$ python -q
>>> import numpy as np
>>> from numpy import linalg as LA
>>> np.set_printoptions(precision=2, suppress=True, linewidth=160, legacy="1.25")
>>> data = np.array([[-8, -2, 2, -2], [2, -2, 1, 2], [-1, 2, 5, 0], [0, -1, -2, 14]])
>>> print(data)
[[-8 -2  2 -2]
 [ 2 -2  1  2]
 [-1  2  5  0]
 [ 0 -1 -2 14]]
>>> print(np.kron(np.eye(2, dtype=int), data))
[[-8 -2  2 -2  0  0  0  0]
 [ 2 -2  1  2  0  0  0  0]
 [-1  2  5  0  0  0  0  0]
 [ 0 -1 -2 14  0  0  0  0]
 [ 0  0  0  0 -8 -2  2 -2]
 [ 0  0  0  0  2 -2  1  2]
 [ 0  0  0  0 -1  2  5  0]
 [ 0  0  0  0  0 -1 -2 14]]
>>> print(np.round(LA.det(data[::-1]), 2))
1718.0
>>> print(round(LA.det(data.T), 2))
1718.0
>>> print(round(LA.eigvals(data).sum().real, 2))
9.0
>>> print(round(float(LA.det(2 * data)), 2), np.round(LA.det(data), 2))
27488.0 1718.0
>>> print(LA.eigvals(data))
[-6.76 -3.42  5.38 13.81]
>>> print(np.einsum("ij,ji->", data, data))
277
>>> Q, _ = LA.qr(np.array([[0.4, -0.4, 0.2, 1.8],
...     [-1.8, -0.1, 0.9, 1.0],
...     [-1.3, 1.1, 1.4, 0.7],
...     [0.3, 0.8, -0.5, -0.2]]))
>>> V, _ = LA.qr(np.array([[0.2, 1.3, -1.1, -0.2],
...     [0.1, -0.5, 2.6, -0.6],
...     [1.0, -1.0, 2.3, -0.8],
...     [-0.2, -0.5, 0.2, -0.5]]))
>>> sig = 10 * 0.2 ** np.arange(4)
>>> arr = Q[:, :4] * sig @ V[:4]
>>> print(arr)
[[ 0.63 -1.36 -0.77 -0.74]
 [-1.56  6.96  0.85  3.4 ]
 [-1.01  4.64  2.36  2.45]
 [-0.04 -1.54  0.95 -0.46]]
>>> print(LA.norm(arr, axis=1).argmax())
1
>>> print(np.round(LA.norm(arr, 1), 2), round(float(LA.norm(arr, np.inf)), 2))
14.5 12.77
>>> print(np.round(LA.norm(arr) ** 2 / LA.norm(arr, 2) ** 2, 2))
1.04
>>> print(round(float(LA.norm(arr, "nuc")), 2))
12.48
>>> u = np.array([1, 3, 1, -5])
>>> B = arr + np.outer(u, np.eye(4)[2])
>>> print(round(float(LA.det(B) / LA.det(arr)), 2), np.round(1 + LA.solve(arr, u)[2], 2))
1.88 1.88
>>> print(B)
[[ 0.63 -1.36  0.23 -0.74]
 [-1.56  6.96  3.85  3.4 ]
 [-1.01  4.64  3.36  2.45]
 [-0.04 -1.54 -4.05 -0.46]]
